$ ipython --no-banner

In [1]: import numpy as np

In [2]: np.set_printoptions(suppress=True, linewidth=100)

In [3]: data = np.load("m.npy")

In [4]: data
Out[4]: 
array([[-1, -1, -1, -1],
       [-1, -2, -2, -2],
       [-1, -2, -3, -3],
       [-1, -2, -3, -4]])

In [5]: T = np.stack([data, -1 * data, data[::-1]])

In [6]: np.round(np.linalg.det(T), 2)
Out[6]: array([1., 1., 1.])

In [7]: T.sum(axis=0)
Out[7]: 
array([[-1, -2, -3, -4],
       [-1, -2, -3, -3],
       [-1, -2, -2, -2],
       [-1, -1, -1, -1]])

In [8]: W0 = np.load("test7.npy")

In [9]: print(W0)
[[-1 -5  0  1]
 [ 3 -5 -4 -2]
 [-2 -5 -3 -4]
 [ 3 -5 -4 -2]]

In [10]: np.allclose(W0 @ W0.T, W0.T @ W0)
Out[10]: False

In [11]: print(round(float(np.abs(np.linalg.eigvals(W0)).max()), 2))
10.81

In [12]: W0 @ W0
Out[12]: 
array([[-11,  25,  16,   7],
       [-16,  40,  40,  33],
       [-19,  70,  45,  28],
       [-16,  40,  40,  33]])

In [13]: Uu, sv, vt = np.linalg.svd(W0)

In [14]: print(np.argmax(sv[:-1] / (sv[1:] + 1e-6)) + 1)
3

In [15]: Y = Uu[:, :3] @ np.diag(sv[:3]) @ vt[:3]

In [16]: round(float(np.linalg.norm(W0 - Y) / np.linalg.norm(W0)), 2)
Out[16]: 0.0

In [17]: np.linalg.matrix_rank(W0, rtol=0.05)
Out[17]: np.int64(3)

In [18]: np.linalg.matrix_rank(Y)
Out[18]: np.int64(3)

In [19]: Y = np.array([[0, -3], [-1, -2], [-1, 0], [1, -1]])

In [20]: np.linalg.matrix_rank(W0 @ Y)
Out[20]: np.int64(2)

In [21]: np.einsum("ij->j", W0)
Out[21]: array([  3, -20, -11,  -7])

In [22]: W0 @ Y
Out[22]: 
array([[ 6, 12],
       [ 7,  3],
       [ 4, 20],
       [ 7,  3]])

In [23]: np.linalg.matrix_rank(np.vstack([W0, Y.T]))
Out[23]: np.int64(4)

In [24]: np.vstack([W0, Y.T]).shape
Out[24]: (6, 4)

In [25]: arr = np.load("case14.npy")

In [26]: arr
Out[26]: 
array([[  9.83, -13.1 ,   5.3 ],
       [  2.16,   8.19,  -4.82],
       [ -0.19,  -4.93,  -0.52],
       [  4.37,   0.33, -10.53],
       [  3.35,   8.91,  -6.77],
       [-12.14,  -5.22,   5.72],
       [ -6.58,   3.18,  -2.66],
       [ -8.  ,   6.67,  -6.79],
       [  3.02,  -3.92,  10.52],
       [ -4.93,  13.23,  -9.87],
       [  4.26, -17.78,   2.82]])

In [27]: np.all(np.linalg.eigvalsh(data) > 0)
Out[27]: np.False_

In [28]: [round(float(np.linalg.det(data[:i, :i])), 2) + 0 for i in range(1, 5)]
Out[28]: [-1.0, 1.0, -1.0, 1.0]

In [29]: Y = np.c_[arr[:, :2] @ np.array([[1, 1], [1, 0]]), np.array([2, 0, 5, -3, 0, -2, 1, 4, -3, 0, -3])]

In [30]: Y.round(2)
Out[30]: 
array([[ -3.27,   9.83,   2.  ],
       [ 10.35,   2.16,   0.  ],
       [ -5.12,  -0.19,   5.  ],
       [  4.7 ,   4.37,  -3.  ],
       [ 12.26,   3.35,   0.  ],
       [-17.36, -12.14,  -2.  ],
       [ -3.4 ,  -6.58,   1.  ],
       [ -1.33,  -8.  ,   4.  ],
       [ -0.9 ,   3.02,  -3.  ],
       [  8.3 ,  -4.93,   0.  ],
       [-13.52,   4.26,  -3.  ]])

In [31]: np.linalg.matrix_rank(Y)
Out[31]: np.int64(3)

In [32]: np.round(np.linalg.norm(Y - arr @ np.linalg.lstsq(arr, Y)[0], axis=0), 2) + 0
Out[32]: array([0.  , 0.  , 8.49])

In [33]: X = np.load("mat.npy")

In [34]: X
Out[34]: 
array([[-48,  42,  12, -32,  28,   8],
       [  6, -12, -36,   4,  -8, -24],
       [ 36,  12,  -6,  24,   8,  -4],
       [ -8,   7,   2, -64,  56,  16],
       [  1,  -2,  -6,   8, -16, -48],
       [  6,   2,  -1,  48,  16,  -8]])

In [35]: Uu, sv, vt = np.linalg.svd(X, full_matrices=False)

In [36]: np.round(Uu.T @ Uu, 2) + 0
Out[36]: 
array([[1., 0., 0., 0., 0., 0.],
       [0., 1., 0., 0., 0., 0.],
       [0., 0., 1., 0., 0., 0.],
       [0., 0., 0., 1., 0., 0.],
       [0., 0., 0., 0., 1., 0.],
       [0., 0., 0., 0., 0., 1.]])

In [37]: np.round(np.sqrt((sv ** 2).sum()), 2), round(np.linalg.norm(X), 2)
Out[37]: (np.float64(152.59), np.float64(152.59))

In [38]: np.round(np.cumsum(sv ** 2) / np.sum(sv ** 2), 2)
Out[38]: array([0.6 , 0.73, 0.86, 0.95, 0.98, 1.  ])

In [39]: np.abs(Uu[:, 0]).round(6).argmax()
Out[39]: np.int64(3)

In [40]: J = np.load("out2.npy")

In [41]: J
Out[41]: 
array([[ 0,  3,  3],
       [ 0,  0, -2],
       [ 0,  0,  0]])

In [42]: np.kron(np.eye(2, dtype=int), J)
Out[42]: 
array([[ 0,  3,  3,  0,  0,  0],
       [ 0,  0, -2,  0,  0,  0],
       [ 0,  0,  0,  0,  0,  0],
       [ 0,  0,  0,  0,  3,  3],
       [ 0,  0,  0,  0,  0, -2],
       [ 0,  0,  0,  0,  0,  0]])

In [43]: print(np.einsum("ii->", J))
0

In [44]: np.round(np.linalg.eigvals(J), 2)
Out[44]: array([0., 0., 0.])

In [45]: np.poly(J)
Out[45]: array([1., 0., 0., 0.])

In [46]: print(round(float(np.linalg.det(2 * J)), 2), round(np.linalg.det(J), 2))
0.0 0.0

In [47]: print(np.einsum("ij,ji->", J, J))
0

In [48]: round(np.linalg.det(J.T), 2)
Out[48]: np.float64(0.0)

In [49]: np.linalg.matrix_rank(J - J[0, 0] * np.eye(3))
Out[49]: np.int64(2)

In [50]: Uu, sv, vt = np.linalg.svd(J)

In [51]: print(sv.round(2))
[4.5  1.33 0.  ]

In [52]: Y = Uu[:, :2] @ np.diag(sv[:2]) @ vt[:2]

In [53]: np.linalg.matrix_rank(J, rtol=0.05)
Out[53]: np.int64(2)

In [54]: print(round(float(np.abs(J - Y).max()), 2))
0.0

In [55]: np.linalg.matrix_rank(Y)
Out[55]: np.int64(2)

In [56]: round(float(np.linalg.norm(J - Y) / np.linalg.norm(J)), 2)
Out[56]: 0.0

In [57]: Y.round(2) + 0
Out[57]: 
array([[ 0.,  3.,  3.],
       [ 0.,  0., -2.],
       [ 0.,  0.,  0.]])

In [58]: print(round(float(np.linalg.norm(J - Y, 2)), 2), sv[2])
0.0 0.0

In [59]: rng = np.random.default_rng(90630)

In [60]: labels = rng.permutation(4)

In [61]: labels
Out[61]: array([2, 3, 0, 1])

In [62]: Y = data[labels][:, labels]

In [63]: np.round(np.sort(np.abs(np.linalg.eigvals(Y))), 2)
Out[63]: array([0.28, 0.43, 1.  , 8.29])

In [64]: np.round(np.linalg.det(Y), 2), round(np.linalg.det(data[labels]), 2)
Out[64]: (np.float64(1.0), np.float64(1.0))

In [65]: labels = rng.permutation(3)

In [66]: labels
Out[66]: array([1, 0, 2])

In [67]: Y = J[labels][:, labels]

In [68]: print(Y)
[[ 0  0 -2]
 [ 3  0  3]
 [ 0  0  0]]

In [69]: np.trace(Y)
Out[69]: np.int64(0)

In [70]: A = np.loadtxt("sample2.csv", delimiter=",")

In [71]: print(A)
[[ 2.  0.]
 [ 0. -3.]]

In [72]: round(np.linalg.eigvals(A).sum().real, 2)
Out[72]: np.float64(-1.0)

In [73]: np.kron(np.eye(2, dtype=int), A)
Out[73]: 
array([[ 2.,  0.,  0.,  0.],
       [ 0., -3.,  0., -0.],
       [ 0.,  0.,  2.,  0.],
       [ 0., -0.,  0., -3.]])

In [74]: print(round(float(np.linalg.det(2 * A)), 2), round(np.linalg.det(A), 2))
-24.0 -6.0

In [75]: A.sum(axis=1)
Out[75]: array([ 2., -3.])

In [76]: A.shape
Out[76]: (2, 2)

In [77]: np.abs(A).max()
Out[77]: np.float64(3.0)

In [78]: np.diff(A, axis=0)
Out[78]: array([[-2., -3.]])

In [79]: np.count_nonzero(A)
Out[79]: np.int64(2)

In [80]: np.unravel_index(np.abs(A).argmax(), A.shape)
Out[80]: (np.int64(1), np.int64(1))

In [81]: A - A[0]
Out[81]: 
array([[ 0.,  0.],
       [-2., -3.]])

In [82]: np.round(np.linalg.svd(A, compute_uv=False), 2)
Out[82]: array([3., 2.])

In [83]: np.linalg.matrix_rank(A)
Out[83]: np.int64(2)

In [84]: labels = rng.permutation(2)

In [85]: labels
Out[85]: array([0, 1])

In [86]: Y = A[labels][:, labels]

In [87]: Y
Out[87]: 
array([[ 2.,  0.],
       [ 0., -3.]])

In [88]: np.diag(Y)
Out[88]: array([ 2., -3.])

In [89]: print(np.trace(Y))
-1.0

In [90]: np.round(np.sort(np.abs(np.linalg.eigvals(Y))), 2)
Out[90]: array([2., 3.])

In [91]: O, Rm = np.linalg.qr(A)

In [92]: np.trace(O @ O.T)
Out[92]: np.float64(2.0)

In [93]: abs(Rm[0, 0]), np.round(np.linalg.norm(A[:, 0]), 2)
Out[93]: (np.float64(2.0), np.float64(2.0))

In [94]: m1 = np.load("w.npy")

In [95]: print(m1)
[[4. 1. 1. 1.]
 [1. 4. 1. 1.]
 [1. 1. 4. 1.]
 [1. 1. 1. 4.]]

In [96]: evals, vecs = np.linalg.eigh(m1)

In [97]: np.round(np.linalg.eigvalsh(m1 + 5 * np.eye(4)), 2)
Out[97]: array([ 8.,  8.,  8., 12.])

In [98]: np.round(vecs.T @ m1 @ vecs, 2) + 0
Out[98]: 
array([[3., 0., 0., 0.],
       [0., 3., 0., 0.],
       [0., 0., 3., 0.],
       [0., 0., 0., 7.]])

In [99]: print(np.round(np.abs(vecs[:, -1]), 2))
[0.5 0.5 0.5 0.5]

In [100]: vec = np.array([1, -1, -1, -2])

In [101]: print(m1 @ vec)
[ 0. -6. -6. -9.]

In [102]: (m1 @ vec).argmax()
Out[102]: np.int64(0)

In [103]: def softmax(z):
     ...:     e = np.exp(z - z.max(axis=-1, keepdims=True))
     ...:     return e / e.sum(axis=-1, keepdims=True)
     ...: 

In [104]: np.round(softmax(m1[0]), 2)
Out[104]: array([0.87, 0.04, 0.04, 0.04])

In [105]: print(np.round(softmax(m1[0] + 2), 2))
[0.87 0.04 0.04 0.04]

In [106]: np.round(softmax(m1).sum(axis=1), 2)
Out[106]: array([1., 1., 1., 1.])

In [107]: scores = m1 @ m1.T / np.sqrt(4)

In [108]: np.round(softmax(scores)[0] @ m1, 2)
Out[108]: array([3.9 , 1.03, 1.03, 1.03])

In [109]: print(np.round(softmax(scores), 2))
[[0.97 0.01 0.01 0.01]
 [0.01 0.97 0.01 0.01]
 [0.01 0.01 0.97 0.01]
 [0.01 0.01 0.01 0.97]]
